In [1]: import numpy as np

In [2]: import numpy.linalg as la

In [3]: np.set_printoptions(suppress=True, linewidth=160)

In [4]: rnd = lambda a: np.round(a, 4) + 0

In [5]: mat = np.load("mat.npy")

In [6]: print(mat)
[[154 -25  34 -38]
 [-25  66 -77  37]
 [ 34 -77 163 -85]
 [-38  37 -85 150]]

In [7]: print(rnd(np.abs(la.eigvals(mat)).max()))
296.4087

In [8]: mat.inv()
Traceback (most recent call last):
  Cell In[8], line 1
    mat.inv()
AttributeError: 'numpy.ndarray' object has no attribute 'inv'


In [9]: print(np.allclose(mat, mat.T))
True

In [10]: print((mat - mat.T) / 2)
[[0. 0. 0. 0.]
 [0. 0. 0. 0.]
 [0. 0. 0. 0.]
 [0. 0. 0. 0.]]

In [11]: print(np.trace(mat))
533

In [12]: print(np.allclose(mat @ mat.T, mat.T @ mat))
True

In [13]: O = mat.astype(float).copy()

In [14]: for j in range(4):
    ...:     O[:, j] -= O[:, :j] @ (O[:, :j].T @ O[:, j])
    ...:     O[:, j] /= la.norm(O[:, j])
    ...: 

In [15]: print(rnd(O.T @ O))
[[1. 0. 0. 0.]
 [0. 1. 0. 0.]
 [0. 0. 1. 0.]
 [0. 0. 0. 1.]]

In [16]: print(rnd(O.T @ mat))
[[ 164.1371  -58.0247   97.0713  -93.6229]
 [   0.       94.4041 -169.4362  106.5055]
 [   0.        0.       52.4171  -68.909 ]
 [   0.        0.        0.       87.6405]]

In [17]: vec = np.ones(4)

In [18]: for _ in range(5):
    ...:     vec = mat @ vec
    ...:     vec /= la.norm(vec)
    ...:     print(round(vec @ mat @ vec, 4))
    ...: 
120.408
169.0881
239.1323
281.3316
293.2149

In [19]: print(rnd(la.eigvalsh(mat)[-1]))
296.4087

In [20]: F = np.loadtxt("w.csv", delimiter=",")

In [21]: print(F)
[[-22.  26. -17.]
 [  4.  20.   0.]
 [ 18.  -6.  12.]
 [ -2.  22.  -4.]]

In [22]: print(np.abs(np.diag(la.qr(F)[1])) > 1e-9)
[ True  True False]

In [23]: print(rnd(np.trace(la.pinv(F) @ F)))
2.0

In [24]: print(la.lstsq(F[:-1].T, F[-1])[2])
2

In [25]: rng = np.random.default_rng(41)

In [26]: M = np.triu(rng.random((4, 4)) < 0.6, 1).astype(int)

In [27]: M = M + M.T

In [28]: print(M)
[[0 0 1 0]
 [0 0 1 0]
 [1 1 0 0]
 [0 0 0 0]]

In [29]: left, sig, VT = la.svd(M)

In [30]: print(rnd(sig))
[1.4142 1.4142 0.     0.    ]

In [31]: Y = left[:, :2] @ np.diag(sig[:2]) @ VT[:2]

In [32]: print(rnd(la.norm(M - Y) / la.norm(M)))
0.0

In [33]: print(Y)
[[0. 0. 1. 0.]
 [0. 0. 1. 0.]
 [1. 1. 0. 0.]
 [0. 0. 0. 0.]]

In [34]: print(rnd(la.norm(M - Y, 2)), sig[2])
0.0 -0.0

In [35]: print(la.matrix_rank(Y))
2

In [36]: E = np.array([[3, 2, -1, -2], [-2, 3, 2, -1], [-1, -2, 3, 2], [2, -1, -2, 3]])

In [37]: Y = la.inv(E)

In [38]: print(rnd(E @ Y))
[[1. 0. 0. 0.]
 [0. 1. 0. 0.]
 [0. 0. 1. 0.]
 [0. 0. 0. 1.]]

In [39]: print(rnd(la.cond(E)))
2.8284

In [40]: print(np.fft.fft(E[0]))
[2.+0.j 4.-4.j 2.+0.j 4.+4.j]

In [41]: print(rnd(np.sort(np.abs(np.fft.fft(E[0])))), rnd(np.sort(la.svd(E, compute_uv=False))))
[2.     2.     5.6569 5.6569] [2.     2.     5.6569 5.6569]

In [42]: print(np.allclose(E @ E.T, E.T @ E))
True

In [43]: print(E @ np.ones(4))
[2. 2. 2. 2.]

In [44]: print(rnd(la.eigvals(E).sum().real))
12.0

In [45]: print(np.einsum("ij,ji->", E, E))
8

In [46]: print(rnd(la.det(E[::-1])))
128.0

In [47]: vec = np.array([2, -1, -1, -1])

In [48]: target = E @ vec

In [49]: beta, lr = np.zeros(4), 1 / la.norm(E, 2) ** 2

In [50]: for i in range(300):
    ...:     beta -= lr * E.T @ (E @ beta - target)
    ...:     if i % 50 == 0: print(i, round(la.norm(E @ beta - target), 4))
    ...: 
0 2.767
50 0.0035
100 0.0
150 0.0
200 0.0
250 0.0

In [51]: print(rnd(la.cond(E)))
2.8284

In [52]: J = np.loadtxt("case3.csv", delimiter=",")

In [53]: print(J)
[[ 13.4395  -2.0388  15.3706]
 [-14.2125  -8.6595  23.8099]
 [ 21.5505  -1.4662   1.5093]
 [ -6.3165   3.757   -2.7484]
 [ 21.7668   0.0345  -2.4256]
 [  2.8156  -3.1205   4.0276]
 [-16.6569   4.2077 -10.4448]
 [-33.8154   3.3002 -25.3524]
 [-34.5385   1.3346   1.8011]
 [ -7.7345   2.1114 -19.6984]
 [ 23.6168   4.5973  10.5817]
 [-20.9304  -1.1866   3.9561]
 [ 15.3846  -2.1737  -1.6504]
 [ -4.7951   6.221   -9.7185]
 [-13.3672  -1.9921  -6.7121]
 [-50.0568   2.2894   9.3913]
 [-16.6945  13.9379  -8.0307]
 [  9.1277  -4.1983   0.6625]
 [-23.462    2.1007  -2.0075]
 [-26.2463  -6.0052  -2.8725]
 [  6.1951   2.2334  16.3718]
 [-28.8861  -3.7331 -11.8835]]

In [54]: C2 = np.cov(J, rowvar=False)

In [55]: print(np.argwhere(np.triu(np.abs(np.corrcoef(J.T)) > 0.8, 1)))
[]

In [56]: print(rnd(np.corrcoef(J[:, 2], J[:, 0])[0, 1]))
0.2754

In [57]: print(np.argsort(-J.std(axis=0).round(6), kind="stable"))
[0 2 1]

In [58]: print(rnd(la.eigvalsh(C2)[::-1]))
[439.2874 122.8745  19.3567]

In [59]: print(rnd(np.corrcoef(J.T)))
[[ 1.     -0.0841  0.2754]
 [-0.0841  1.     -0.3613]
 [ 0.2754 -0.3613  1.    ]]

In [60]: Y = np.c_[J[:, :1] @ np.array([[-3]]), np.array([4, 5, 2, 3, 0, 1, 4, 0, 4, 3, 1, 1, 0, 0, 3, 1, 1, 1, 4, 0, 2, 4])]

In [61]: print(rnd(Y))
[[-40.3185   4.    ]
 [ 42.6375   5.    ]
 [-64.6515   2.    ]
 [ 18.9495   3.    ]
 [-65.3004   0.    ]
 [ -8.4468   1.    ]
 [ 49.9707   4.    ]
 [101.4462   0.    ]
 [103.6155   4.    ]
 [ 23.2035   3.    ]
 [-70.8504   1.    ]
 [ 62.7912   1.    ]
 [-46.1538   0.    ]
 [ 14.3853   0.    ]
 [ 40.1016   3.    ]
 [150.1704   1.    ]
 [ 50.0835   1.    ]
 [-27.3831   1.    ]
 [ 70.386    4.    ]
 [ 78.7389   0.    ]
 [-18.5853   2.    ]
 [ 86.6583   4.    ]]

In [62]: print(rnd(la.lstsq(J, Y[:, 0])[0]))
[-3.  0.  0.]

In [63]: print(la.matrix_rank(Y))
2

In [64]: print(rnd(la.norm(Y - J @ la.lstsq(J, Y)[0], axis=0)))
[ 0.     10.6888]

In [65]: print(la.matrix_rank(np.c_[J, Y]))
4

In [66]: cen = (J - J.mean(axis=0)) / J.std(axis=0)

In [67]: print(np.argwhere(np.abs(cen) > 2))
[[ 1  2]
 [ 7  2]
 [15  0]
 [16  1]]

In [68]: print(rnd(cen.std(axis=0)))
[1. 1. 1.]

In [69]: beta = la.lstsq(np.delete(cen, 2, axis=1), cen[:, 2])[0]

In [70]: print(np.abs(beta).argmax())
1

In [71]: print(rnd(1 - np.var(cen[:, 2] - np.delete(cen, 2, axis=1) @ beta)))
0.191

In [72]: A = np.load("test1.npy")

In [73]: print(A)
[[ 7  7  3]
 [-2 -2 -6]
 [-4 -4 -8]]

In [74]: vec = np.array([3, 2, 1])

In [75]: h1 = np.maximum(J @ vec, 0)

In [76]: print(rnd(np.tanh(J @ vec)))
[ 1. -1.  1. -1.  1.  1. -1. -1. -1. -1.  1. -1.  1. -1. -1. -1. -1.  1. -1. -1.  1. -1.]

In [77]: print(rnd(J.T @ h1))
[6625.5541  119.6972 2312.3283]
